>>> import numpy as np
>>> from numpy import linalg as LA
>>> np.set_printoptions(precision=1, suppress=True, linewidth=100)
>>> rd = lambda a: np.round(a, 1) + 0
>>> F = np.load("run19.npy")
>>> print(F)
[[ 1.8  7.2  2. ]
 [-0.6  1.1 -2.9]
 [-0.2  2.7 -1.8]
 [-2.8 -1.8 -6. ]
 [ 1.9  6.8  1.9]
 [-2.9 -3.8 -7.1]
 [-1.   0.6 -3.5]
 [-0.4  3.7 -1.5]
 [ 0.7  4.2 -0.4]
 [ 0.  -0.3 -3.1]
 [ 0.5  4.8 -0.2]
 [ 1.4  7.   1.5]
 [-0.4  3.3 -1.6]
 [ 5.8  9.   5.8]
 [ 1.8  3.6  0.2]
 [ 2.9  3.4  0.9]
 [-0.5  0.3 -3.2]
 [-3.4 -1.7 -6.4]
 [-1.9 -1.1 -5. ]
 [-2.5 -3.1 -6.5]]
>>> out = F / np.sqrt((F ** 2).mean(axis=1, keepdims=True))
>>> print(rd(LA.norm(out, axis=1)))
[1.7 1.7 1.7 1.7 1.7 1.7 1.7 1.7 1.7 1.7 1.7 1.7 1.7 1.7 1.7 1.7 1.7 1.7 1.7 1.7]
>>> print(LA.matrix_rank(F - F.mean(axis=1, keepdims=True)))
2
>>> print(rd(F - F.mean(axis=1, keepdims=True)))
[[-1.9  3.5 -1.7]
 [ 0.2  1.9 -2.1]
 [-0.4  2.5 -2. ]
 [ 0.7  1.7 -2.5]
 [-1.6  3.3 -1.6]
 [ 1.7  0.8 -2.5]
 [ 0.3  1.9 -2.2]
 [-1.   3.1 -2.1]
 [-0.8  2.7 -1.9]
 [ 1.1  0.8 -2. ]
 [-1.2  3.1 -1.9]
 [-1.9  3.7 -1.8]
 [-0.8  2.9 -2. ]
 [-1.1  2.1 -1.1]
 [-0.1  1.7 -1.7]
 [ 0.5  1.  -1.5]
 [ 0.6  1.4 -2.1]
 [ 0.4  2.1 -2.6]
 [ 0.8  1.6 -2.3]
 [ 1.5  0.9 -2.5]]
>>> Xs = (F - F.mean(axis=0)) / F.std(axis=0)
>>> print(rd(Xs.std(axis=0)))
[1. 1. 1.]
>>> print(np.argwhere(np.abs(Xs) > 2))
[[13  0]
 [13  2]]
>>> b = LA.lstsq(np.delete(Xs, 1, axis=1), Xs[:, 1])[0]
>>> print(np.abs(b).argmax())
1
>>> t = np.radians(180)
>>> r_ = np.eye(3)
>>> r_[1, 1] = r_[0, 0] = np.cos(t)
>>> r_[1, 0], r_[0, 1] = -np.sin(t), np.sin(t)
>>> print(rd(r_))
[[-1.  0.  0.]
 [ 0. -1.  0.]
 [ 0.  0.  1.]]
>>> out = F @ r_.T
>>> print(np.allclose(F @ F.T, out @ out.T))
True
>>> print(rd(LA.svd(F, compute_uv=False)), rd(LA.svd(out, compute_uv=False)))
[23.5 13.3  3.2] [23.5 13.3  3.2]
>>> labels = F[:, 2] > np.median(F[:, 2])
>>> r0 = F[labels].mean(axis=0) - F[~labels].mean(axis=0)
>>> print(labels.astype(int))
[1 0 0 0 1 0 0 1 1 0 1 1 1 1 1 1 0 0 0 0]
>>> print(np.argsort(-np.abs(r0).round(6), kind="stable"))
[1 2 0]
>>> C = np.array([[-1, -2, 2], [0, 2, -1], [2, 1, 1]])
>>> mat = np.repeat(C, 13 // 3, axis=0)
>>> rng = np.random.default_rng(37)
>>> mat = mat + 0.3 * rng.normal(size=mat.shape)
>>> print(rd(mat))
[[-0.7 -2.1  1.6]
 [-0.8 -1.7  2.2]
 [-1.8 -2.5  2.2]
 [-0.6 -2.4  2.3]
 [ 0.3  2.  -1.4]
 [-0.2  1.9 -0.8]
 [ 0.3  1.7 -1. ]
 [ 0.   1.9 -0.7]
 [ 1.9  1.   0.6]
 [ 2.   0.7  1.6]
 [ 2.   1.1  1. ]
 [ 1.6  0.9  1. ]]
>>> out = np.c_[mat[:, :1] @ np.array([[0]]), np.array([-2, 0, -1, -2, -2, 2, -2, 0, -1, -2, -2, 0])]
>>> print(out)
[[ 0. -2.]
 [ 0.  0.]
 [ 0. -1.]
 [ 0. -2.]
 [ 0. -2.]
 [ 0.  2.]
 [ 0. -2.]
 [ 0.  0.]
 [ 0. -1.]
 [ 0. -2.]
 [ 0. -2.]
 [ 0.  0.]]
>>> print(rd(LA.lstsq(mat, out[:, 0])[0]))
[0. 0. 0.]
>>> print(rd(LA.norm(out - mat @ LA.lstsq(mat, out)[0], axis=0)))
[0.  4.6]
>>> print(LA.matrix_rank(np.c_[mat, out]))
4
>>> labels = mat[:, 0] > np.median(mat[:, 0])
>>> r0 = mat[labels].mean(axis=0) - mat[~labels].mean(axis=0)
>>> print(rd((((mat - mat.mean(axis=0)) @ r0 > 0) == labels).mean()))
0.8
>>> print(rd(r0))
[ 2.1  2.  -0.8]
>>> print(((mat - mat.mean(axis=0)) @ r0 > 0).astype(int))
[0 0 0 0 1 1 1 1 1 1 1 1]
>>> x0 = np.array([5, 1, 4])
>>> target = mat @ x0
>>> print(rd(LA.lstsq(mat, target)[0]))
[5. 1. 4.]
>>> print(rd(LA.pinv(mat) @ mat))
[[1. 0. 0.]
 [0. 1. 0.]
 [0. 0. 1.]]
>>> target = target + 0.1 * rng.normal(size=12)
>>> print(rd(target))
[ 0.7  2.9 -2.7  3.9 -1.9 -2.4 -1.  -0.9 12.7 17.4 15.4 13.2]
>>> b, *_ = LA.lstsq(mat, target)
>>> print(b.round())
[5. 1. 4.]
>>> print(rd(b))
[5. 1. 4.]
>>> C2 = np.cov(mat, rowvar=False)
>>> print(np.argsort(-mat.std(axis=0).round(6), kind="stable"))
[1 2 0]
>>> print(C2.shape)
(3, 3)
>>> print(rd(np.median(mat, axis=0)))
[0.1 0.9 1. ]
>>> print(rd(np.corrcoef(mat[:, 0], mat[:, 2])[0, 1]))
-0.2
>>> C2 = mat.T @ mat
>>> print(rd(LA.svd(mat, compute_uv=False) ** 2))
[59.  21.7  2.4]
>>> print(rd(LA.eigvalsh(C2)[::-1]))
[59.  21.7  2.4]
>>> out = np.array([[4, 2, -5], [5, -4, -2], [2, 3, -2]])
>>> feats = out + out.T
>>> print(feats)
[[ 8  7 -3]
 [ 7 -8  1]
 [-3  1 -4]]
>>> # symmetric, so the eigenvalues are real
>>> out = feats / np.sqrt((feats ** 2).mean(axis=1, keepdims=True))
>>> print(LA.matrix_rank(feats - feats.mean(axis=1, keepdims=True)))
2
>>> print(LA.matrix_rank(out) == LA.matrix_rank(feats))
True
>>> out = np.array([[-2, 0, 1]])
>>> A = out.T @ out
>>> print(A)
[[ 4  0 -2]
 [ 0  0  0]
 [-2  0  1]]
>>> r = LA.matrix_rank(A)
>>> print(r)
1
>>> N = LA.svd(A)[2][r:].T
>>> print([int(LA.matrix_rank(np.delete(A, i, axis=0))) for i in range(3)])
[1, 1, 1]
>>> print(np.allclose(A @ N, 0))
True
>>> print(N.shape)
(3, 2)
>>> print([int(LA.matrix_rank(A[:i])) for i in range(1, len(A) + 1)])
[1, 1, 1]
>>> print(LA.lstsq(A[:-1].T, A[-1])[2])
1
>>> E = np.array([[-30.2, -8.7, -1.1],
...     [-30.0, -8.3, 1.3],
...     [-29.7, -11.2, 1.2],
...     [-29.9, -10.6, 0.4],
...     [-29.3, -10.5, 1.7],
...     [-31.5, -10.4, -2.1],
...     [-29.6, -8.5, 0.0],
...     [-30.2, -9.8, -0.3],
...     [-30.2, -9.6, -1.0],
...     [-31.1, -9.1, 0.4],
...     [-28.9, -9.5, -1.3],
...     [-28.6, -10.1, 0.8],
...     [-29.4, -7.4, -0.7],
...     [-29.6, -10.5, -2.5]])
>>> # column 0 is much longer than the rest
>>> proj = E @ LA.solve(E.T @ E, E.T)
>>> print(rd(proj @ E[:, 2]))
[-1.1  1.3  1.2  0.4  1.7 -2.1  0.  -0.3 -1.   0.4 -1.3  0.8 -0.7 -2.5]
>>> print(np.allclose(proj @ proj, proj))
True
>>> print(rd(np.trace(proj)))
3.0
>>> print(rd(np.diag(proj)))
[0.2 0.3 0.3 0.1 0.3 0.3 0.1 0.1 0.1 0.2 0.1 0.2 0.3 0.4]
>>> x0 = np.array([1, -1, -3])
>>> target = E @ x0
>>> b, lr = np.zeros(3), 1 / LA.norm(E, 2) ** 2
>>> for i in range(25):
...     b -= lr * E.T @ (E @ b - target)
...     if i % 5 == 0: print(i, round(LA.norm(E @ b - target), 1))
... 
0 14.1
5 14.0
10 13.9
15 13.8
20 13.7
>>> print(rd(b))
[ 0.6  0.2 -0.1]
>>> d = LA.norm(E[:, None] - E[None], axis=-1)
>>> print(np.unravel_index(d.round(6).argmax(), d.shape))
(np.int64(1), np.int64(13))
>>> print(d.shape)
(14, 14)
>>> labels = rng.permutation(3)
>>> out = E[:, labels] * rng.choice([-1, 1], 3)
>>> print(out)
[[ 1.1 30.2  8.7]
 [-1.3 30.   8.3]
 [-1.2 29.7 11.2]
 [-0.4 29.9 10.6]
 [-1.7 29.3 10.5]
 [ 2.1 31.5 10.4]
 [-0.  29.6  8.5]
 [ 0.3 30.2  9.8]
 [ 1.  30.2  9.6]
 [-0.4 31.1  9.1]
 [ 1.3 28.9  9.5]
 [-0.8 28.6 10.1]
 [ 0.7 29.4  7.4]
 [ 2.5 29.6 10.5]]
>>> left, _, vt = LA.svd(E.T @ out)
>>> print(rd(LA.lstsq(E, out)[0]))
[[ 0. -1.  0.]
 [ 0.  0. -1.]
 [-1.  0.  0.]]
>>> print(labels)
[2 0 1]
>>> print(rd(left @ vt))
[[ 0. -1.  0.]
 [ 0.  0. -1.]
 [-1.  0.  0.]]
>>> M = np.array([[1.0, 0.2, 0.0], [0.2, 1.0, 0.2], [0.0, 0.2, 1.0]])
>>> # symmetric, so the eigenvalues are real
>>> out = M + rng.integers(-2, 3, (3, 2)) @ rng.integers(-2, 3, (2, 3))
>>> print(out)
[[ 2.   1.2  3. ]
 [ 3.2  2.   4.2]
 [-2.   0.2  0. ]]
>>> print(out - M)
[[ 1.  1.  3.]
 [ 3.  1.  4.]
 [-2.  0. -1.]]
>>> print(LA.matrix_rank(out - M, tol=1e-8))
2
>>> vals, evecs = LA.eigh(M)
>>> print(rd(evecs.T @ M @ evecs))
[[0.7 0.  0. ]
 [0.  1.  0. ]
 [0.  0.  1.3]]
>>> print((vals > 1e-8).sum(), (vals < -1e-8).sum())
3 0
>>> print(rd(np.abs(evecs[:, -1])))
[0.5 0.7 0.5]
>>> print(rd(LA.eigvalsh(M + -3 * np.eye(3))))
[-2.3 -2.  -1.7]
>>> print(rd(LA.svd(M, compute_uv=False)))
[1.3 1.  0.7]
>>> print(vals.sum(), np.trace(M))
3.0 3.0
>>> print(rd(evecs @ np.diag(vals) @ evecs.T))
[[1.  0.2 0. ]
 [0.2 1.  0.2]
 [0.  0.2 1. ]]
>>> print(np.unique(vals.round(6) + 0, return_counts=True)[1])
[1 1 1]
>>> print(rd(LA.eigvalsh(M @ M)))
[0.5 1.  1.6]
>>> K = np.array([[2, 2, 2, 2], [2, 4, 4, 4], [2, 4, 6, 6], [2, 4, 6, 8]])
>>> # equal to its transpose
>>> proj = np.triu(np.array([[2, 1, 0, -1], [-2, 0, 1, -1], [1, -1, 2, 2], [-2, 2, 0, 2]]), 1) + np.eye(4)
>>> out = proj @ K @ LA.inv(proj)
>>> print(out)
[[ 2.  0.  0.  0.]
 [ 2.  2.  2.  2.]
 [ 6.  6. 12. 10.]
 [ 2.  2.  4.  4.]]
>>> print(proj @ K - K @ proj)
[[ 0. -2. -4. -4.]
 [ 0. -2. -4. -4.]
 [ 4.  6.  8. 10.]
 [ 0. -2. -4. -6.]]
>>> W0 = np.loadtxt("case11.csv", delimiter=",")
>>> print(W0)
[[2. 0. 2. 0.]
 [1. 0. 0. 0.]
 [0. 0. 0. 0.]
 [0. 0. 1. 0.]]
>>> # columns 1 and 3 are equal
>>> print(rd(LA.det(W0)))
0.0
>>> print((W0 + W0.T) / 2)
[[2.  0.5 1.  0. ]
 [0.5 0.  0.  0. ]
 [1.  0.  0.  0.5]
 [0.  0.  0.5 0. ]]
>>> print(np.allclose(W0 @ W0.T, W0.T @ W0))
False
>>> print(W0 @ W0)
[[4. 0. 4. 0.]
 [2. 0. 2. 0.]
 [0. 0. 0. 0.]
 [0. 0. 0. 0.]]
>>> W = np.array([[7, 3, 6, 7], [0, 0, 8, 0], [7, 5, 6, 8], [7, 1, 7, 4]])
>>> b = np.array([1, -2, 3, 3])
>>> hid = np.maximum(W0 @ W + b, 0)
>>> print(hid)
[[29. 14. 27. 33.]
 [ 8.  1.  9. 10.]
 [ 1.  0.  3.  3.]
 [ 8.  3.  9. 11.]]
>>> C = np.array([[2, 0, -1], [2, -3, 1], [-3, 2, 3], [-3, -3, -2]])
>>> print((hid @ C).round(6).argmax(axis=1))
[2 2 2 2]
>>> print(W @ C)
[[-19 -18   0]
 [-24  16  24]
 [-18 -27   0]
 [-17  -1   7]]
